$ ipython --no-banner

In [1]: import numpy as np

In [2]: import numpy.linalg as la

In [3]: np.set_printoptions(precision=3, suppress=True, linewidth=200)

In [4]: def tidy(a):
   ...:     return np.round(a, 3) + 0
   ...: 

In [5]: F = np.load("x.npy")

In [6]: print(tidy(F))
[[ 0.714 -0.095 -0.095 -0.476 -0.095 -0.476 -0.095]
 [-0.095  0.968 -0.032 -0.159 -0.032 -0.159 -0.032]
 [-0.095 -0.032  0.968 -0.159 -0.032 -0.159 -0.032]
 [-0.476 -0.159 -0.159  0.206 -0.159 -0.794 -0.159]
 [-0.095 -0.032 -0.032 -0.159  0.968 -0.159 -0.032]
 [-0.476 -0.159 -0.159 -0.794 -0.159  0.206 -0.159]
 [-0.095 -0.032 -0.032 -0.159 -0.032 -0.159  0.968]]

In [7]: # orthonormal columns

In [8]: x = np.array([0, 3, 2, 1, 2, 2, 1])

In [9]: print(7 - la.matrix_rank(F - np.eye(7), tol=1e-8))
6

In [10]: print(tidy(la.det(F)))
-1.0

In [11]: evals, vecs = la.eigh(F)

In [12]: print((evals > 1e-8).sum(), (evals < -1e-8).sum())
6 1

In [13]: print(tidy(la.svd(F, compute_uv=False)))
[1. 1. 1. 1. 1. 1. 1.]

In [14]: K = np.loadtxt("w.csv", delimiter=",")

In [15]: print(K)
[[12. -1. -2.]
 [ 0.  3.  2.]
 [ 1.  1.  7.]]

In [16]: x = np.array([-3, -3, 3])

In [17]: a = np.maximum(K @ x, 0)

In [18]: print(np.maximum(K @ (3 * x), 0))
[ 0.  0. 45.]

In [19]: rng = np.random.default_rng(483)

In [20]: J = rng.normal(size=(24, 6))

In [21]: J = 20 * J / la.norm(J, axis=1, keepdims=True)

In [22]: print(tidy(J))
[[ 10.423   5.643   4.067 -12.961  -5.08   -7.013]
 [ -2.48   -2.42    7.906  -0.611 -16.008   8.297]
 [ -9.38   -3.079  14.882  -0.405  -3.93    8.09 ]
 [ -8.547   1.268  -5.323   7.657  -4.916  14.637]
 [ -9.052  15.043  -3.689   4.193   2.647   7.319]
 [ 12.021  -6.674  -7.991  -4.475  -0.559 -11.259]
 [  6.365 -10.282   4.56    1.799 -11.6    -9.756]
 [  9.526  10.198  -2.831   0.307  10.003  -9.853]
 [ -2.412  -2.211  -7.496   4.94  -17.318   2.961]
 [  9.55    1.884   6.955  -9.839 -11.837  -4.468]
 [  3.53   -4.142   4.041  18.624  -1.876  -1.919]
 [ -7.382  -4.026  -2.916  -8.381  11.099  11.285]
 [ 10.61    0.637  15.718   4.796  -2.312  -3.409]
 [ 17.665   1.655   4.854  -5.268   0.75    5.774]
 [  8.084   4.653  -6.156  -9.446  13.633  -0.086]
 [  5.756   9.604  -6.956   0.031   1.921 -14.918]
 [-10.999  -3.661   1.934   4.855  14.993   3.676]
 [ -4.042   4.851  -0.831   1.21  -17.157   7.976]
 [-11.068   0.455   0.695 -10.913  11.685   4.602]
 [ -6.123   7.152   5.613  15.856   4.672  -2.573]
 [ 12.482   8.349  -3.289  -5.954   6.614  -9.19 ]
 [ -4.245  -4.883  12.57   -4.914  11.44   -6.717]
 [-15.099  -8.528  -2.593   0.107   8.539  -4.429]
 [ -4.66   10.067  -9.551   6.778  10.177   6.017]]

In [23]: dist = la.norm(J[:, None] - J[None], axis=-1)

In [24]: print(dist.mean(axis=1).argmax())
8

In [25]: print(la.matrix_rank(dist ** 2))
7

In [26]: print(tidy(dist[:5, :5]))
[[ 0.    27.433 31.181 36.891 32.972]
 [27.433  0.    15.578 21.377 29.234]
 [31.181 15.578  0.    23.165 27.173]
 [36.891 21.377 23.165  0.    17.76 ]
 [32.972 29.234 27.173 17.76   0.   ]]

In [27]: print(np.unravel_index(dist.round(6).argmax(), dist.shape))
(np.int64(6), np.int64(23))

In [28]: print(dist[3].round(6).argsort(kind="stable")[:4])
[ 3 17  4  8]

In [29]: x = np.array([0, 3, 5, 1, -3, -1])

In [30]: target = J @ x

In [31]: print(tidy(la.solve(J.T @ J, J.T @ target)))
[ 0.  3.  5.  1. -3. -1.]

In [32]: print(tidy(la.lstsq(J, target)[0]))
[ 0.  3.  5.  1. -3. -1.]

In [33]: target = target + 0.3 * rng.normal(size=24)

In [34]: print(tidy(target))
[ 46.593  71.108  68.176 -14.819  14.888 -51.373  38.14   -3.959   9.885  70.172  33.796 -79.51   95.259  16.05  -67.197   3.005 -44.832  55.275 -46.069  54.048  -7.715  15.871 -59.599 -47.401]

In [35]: b, *_ = la.lstsq(J, target)

In [36]: print(tidy(J.T @ (target - J @ b)))
[0. 0. 0. 0. 0. 0.]

In [37]: print([round(float(la.norm(la.solve(J.T @ J + lam * np.eye(6), J.T @ target))), 2) for lam in (0, 1, 10, 100)])
[6.69, 6.68, 6.61, 6.04]

In [38]: mat = np.load("mat.npy")

In [39]: print(tidy(mat))
[[ 0.405 -0.34   0.141  0.322 -0.042]
 [-0.34   0.372 -0.315 -0.108 -0.082]
 [ 0.141 -0.315  0.605 -0.343 -0.043]
 [ 0.322 -0.108 -0.343  0.629 -0.016]
 [-0.042 -0.082 -0.043 -0.016  0.989]]

In [40]: Uu, sig, Vh = la.svd(mat)

In [41]: vecs = Vh[:(sig > 1e-8).sum()]

In [42]: x = mat[2] + -3 * mat[0] + rng.integers(2) * np.eye(5)[2]

In [43]: print(tidy(x))
[-1.075  0.706  0.182 -1.309  0.082]

In [44]: print(tidy(vecs.T @ vecs))
[[ 0.405 -0.34   0.141  0.322 -0.042]
 [-0.34   0.372 -0.315 -0.108 -0.082]
 [ 0.141 -0.315  0.605 -0.343 -0.043]
 [ 0.322 -0.108 -0.343  0.629 -0.016]
 [-0.042 -0.082 -0.043 -0.016  0.989]]

In [45]: print(la.matrix_rank(np.vstack([mat, x])))
3

In [46]: print(tidy(np.diag(vecs.T @ vecs)))
[0.405 0.372 0.605 0.629 0.989]

In [47]: A = np.loadtxt("test2.csv", delimiter=",")

In [48]: print(A)
[[-0.4   -0.3   -1.2   -0.4   -1.573 -1.2  ]
 [ 1.     1.3   -0.7   -0.3   -1.224  0.7  ]
 [-0.3    1.2    0.     1.1    4.397  0.6  ]
 [ 0.5    1.3   -2.5   -0.7   -2.797  0.   ]
 [-0.8    0.3   -0.9   -0.1   -0.415 -0.2  ]
 [-0.5    0.8    0.8    1.9    7.59   0.7  ]
 [-0.5   -0.5   -2.3    0.5    2.005 -0.8  ]
 [ 0.7   -1.     0.     0.1    0.383 -0.5  ]
 [-0.2    0.3   -2.7    1.     3.982  0.1  ]
 [-0.2   -0.1    0.2   -0.4   -1.587 -0.2  ]
 [-1.5    1.2   -0.5   -0.1   -0.385  0.3  ]
 [-0.1   -0.8   -1.2   -2.    -7.979  0.4  ]
 [ 1.7    1.3   -0.3   -0.5   -2.019  0.4  ]
 [ 0.3    1.3    0.5    0.5    2.029 -0.9  ]
 [ 0.4   -0.1   -1.    -0.4   -1.598  1.1  ]
 [ 0.5   -0.6    0.9   -0.5   -2.003 -0.7  ]
 [-0.4   -0.7    1.5   -1.1   -4.379 -1.3  ]
 [ 0.9    1.2   -0.2    0.     0.002 -0.2  ]
 [ 2.6   -0.9    1.7    2.1    8.382 -0.3  ]
 [ 1.4   -1.2   -2.3    0.2    0.804  0.8  ]
 [ 1.2    0.4    0.1    0.1    0.383 -0.7  ]
 [-0.8    0.5    0.4    0.1    0.432  2.2  ]
 [-0.7   -0.9   -0.1   -1.1   -4.353 -0.8  ]
 [ 0.     0.4    1.8    1.1    4.388  2.   ]
 [ 0.6   -0.2    2.2   -1.1   -4.403 -1.2  ]
 [ 0.4    0.8   -1.    -0.9   -3.614  0.2  ]
 [ 1.2    0.2    0.1    1.5    6.018  1.   ]
 [ 1.    -1.     0.4   -0.1   -0.404  0.2  ]
 [-1.5   -0.6    0.1    0.6    2.379  0.3  ]
 [-0.5   -2.4    0.    -0.6   -2.41  -0.8  ]
 [-0.1    2.3   -0.6   -0.8   -3.204  3.9  ]]

In [49]: hat = A @ la.solve(A.T @ A, A.T)

In [50]: print(np.allclose(hat @ hat, hat))
True

In [51]: print(tidy(hat @ A[:, 0]))
[-0.4  1.  -0.3  0.5 -0.8 -0.5 -0.5  0.7 -0.2 -0.2 -1.5 -0.1  1.7  0.3  0.4  0.5 -0.4  0.9  2.6  1.4  1.2 -0.8 -0.7  0.   0.6  0.4  1.2  1.  -1.5 -0.5 -0.1]

In [52]: print(tidy(np.trace(hat)))
6.0

In [53]: arr = np.load("run8.npy")

In [54]: print(tidy(arr))
[[ 0.309  0.951  0.     0.     0.     0.     0.   ]
 [-0.951  0.309  0.     0.     0.     0.     0.   ]
 [ 0.     0.     1.     0.     0.     0.     0.   ]
 [ 0.     0.     0.     1.     0.     0.     0.   ]
 [ 0.     0.     0.     0.     1.     0.     0.   ]
 [ 0.     0.     0.     0.     0.     1.     0.   ]
 [ 0.     0.     0.     0.     0.     0.     1.   ]]

In [55]: O, vecs = la.qr(arr[:, :3])[0], la.qr(arr[:, 3:])[0]

In [56]: sig = la.svd(O.T @ vecs, compute_uv=False)

In [57]: print(np.degrees(np.arccos(sig.clip(0, 1))))
[90. 90. 90.]

In [58]: print((sig > 0.9).sum())
0

In [59]: x = np.array([2, 3, 2, 2, 3, 1, 1])

In [60]: print(arr.T @ (arr @ x))
[2. 3. 2. 2. 3. 1. 1.]

In [61]: print(tidy(la.norm(x)), tidy(la.norm(arr @ x)))
5.657 5.657

In [62]: print(7 - la.matrix_rank(arr - np.eye(7), tol=1e-8))
5

In [63]: print(tidy(la.det(arr)))
1.0

In [64]: print(tidy(np.sort(np.abs(np.degrees(np.angle(la.eigvals(arr)))))))
[ 0.  0.  0.  0.  0. 72. 72.]

In [65]: print(tidy(np.abs(la.eigvals(arr))))
[1. 1. 1. 1. 1. 1. 1.]

In [66]: print([p for p in range(1, 25) if np.allclose(la.matrix_power(arr, p), np.eye(7))])
[5, 10, 15, 20]

In [67]: W = np.array([[9, -3], [9, -9], [-1, 7], [6, 3], [7, 2], [-8, -7], [-6, -2]])

In [68]: b = np.array([1, 2])

In [69]: hid = np.maximum(arr @ W + b, 0)

In [70]: print((hid > 0).astype(int))
[[1 0]
 [0 1]
 [0 1]
 [1 1]
 [1 1]
 [0 0]
 [0 0]]

In [71]: print(tidy(hid))
[[12.341  0.   ]
 [ 0.     2.072]
 [ 0.     9.   ]
 [ 7.     5.   ]
 [ 8.     4.   ]
 [ 0.     0.   ]
 [ 0.     0.   ]]

In [72]: print(la.matrix_rank(hid))
2

In [73]: C = np.array([[-5, 2], [-3, 1]])

In [74]: print(W @ C)
[[-36  15]
 [-18   9]
 [-16   5]
 [-39  15]
 [-41  16]
 [ 61 -23]
 [ 36 -14]]

In [75]: print(tidy(hid @ C))
[[-61.703  24.681]
 [ -6.216   2.072]
 [-27.      9.   ]
 [-50.     19.   ]
 [-52.     20.   ]
 [  0.      0.   ]
 [  0.      0.   ]]

In [76]: lab = rng.permutation(7)

In [77]: print(lab)
[0 4 3 2 5 6 1]

In [78]: M2 = arr[lab][:, lab]

In [79]: print(tidy(np.trace(M2)))
5.618

In [80]: print(tidy(M2))
[[ 0.309  0.     0.     0.     0.     0.     0.951]
 [ 0.     1.     0.     0.     0.     0.     0.   ]
 [ 0.     0.     1.     0.     0.     0.     0.   ]
 [ 0.     0.     0.     1.     0.     0.     0.   ]
 [ 0.     0.     0.     0.     1.     0.     0.   ]
 [ 0.     0.     0.     0.     0.     1.     0.   ]
 [-0.951  0.     0.     0.     0.     0.     0.309]]

In [81]: print(tidy(la.det(M2)), tidy(la.det(arr[lab])))
1.0 1.0

In [82]: print(tidy(np.diag(M2)))
[0.309 1.    1.    1.    1.    1.    0.309]

In [83]: print(tidy(np.sort(np.abs(la.eigvals(M2)))))
[1. 1. 1. 1. 1. 1. 1.]

In [84]: print(np.allclose(M2, arr))
False

In [85]: O, vecs = la.qr(M2[:, :2])[0], la.qr(M2[:, 2:])[0]

In [86]: sig = la.svd(O.T @ vecs, compute_uv=False)

In [87]: print(tidy(sig))
[0. 0.]

In [88]: print(tidy(la.norm(O @ O.T - vecs @ vecs.T, 2)))
1.0

In [89]: print((sig > 0.9).sum())
0

In [90]: m1 = np.loadtxt("arr.csv", delimiter=",")

In [91]: print(m1)
[[  1.  -3.   9. -27.]
 [  1.  -2.   4.  -8.]
 [  1.  -1.   1.  -1.]
 [  1.   0.   0.   0.]
 [  1.   1.   1.   1.]
 [  1.   2.   4.   8.]]

In [92]: lab = rng.permutation(4)

In [93]: M2 = m1[:, lab] * rng.choice([-1, 1], 4)

In [94]: print(M2)
[[ -3. -27.  -1.   9.]
 [ -2.  -8.  -1.   4.]
 [ -1.  -1.  -1.   1.]
 [  0.   0.  -1.   0.]
 [  1.   1.  -1.   1.]
 [  2.   8.  -1.   4.]]

In [95]: Uu, _, Vh = la.svd(m1.T @ M2)

In [96]: print(tidy(la.lstsq(m1, M2)[0]))
[[ 0.  0. -1.  0.]
 [ 1.  0.  0.  0.]
 [ 0.  0.  0.  1.]
 [ 0.  1.  0.  0.]]

In [97]: print(lab)
[1 3 0 2]

In [98]: M2 = np.c_[m1[:, :1] @ np.array([[1]]), np.array([1, -2, 0, 0, -2, -1])]

In [99]: print(M2)
[[ 1.  1.]
 [ 1. -2.]
 [ 1.  0.]
 [ 1.  0.]
 [ 1. -2.]
 [ 1. -1.]]

In [100]: print(tidy(la.norm(M2 - m1 @ la.lstsq(m1, M2)[0], axis=0)))
[0.    2.271]

In [101]: print(la.matrix_rank(M2))
2

In [102]: M2 = m1 / la.norm(m1, axis=1, keepdims=True)

In [103]: gram = M2 @ M2.T

In [104]: print(np.argwhere(np.triu(np.abs(gram) > 0.95, 1)))
[[0 1]]

In [105]: gram = m1.T @ m1

In [106]: print(tidy(la.svd(m1, compute_uv=False) ** 2))
[947.379  46.526   3.399   1.696]

In [107]: print((m1 @ m1.T).shape)
(6, 6)

In [108]: print(tidy(la.eigvalsh(gram)[::-1]))
[947.379  46.526   3.399   1.696]

In [109]: print(np.diag(gram))
[  6.  19. 115. 859.]
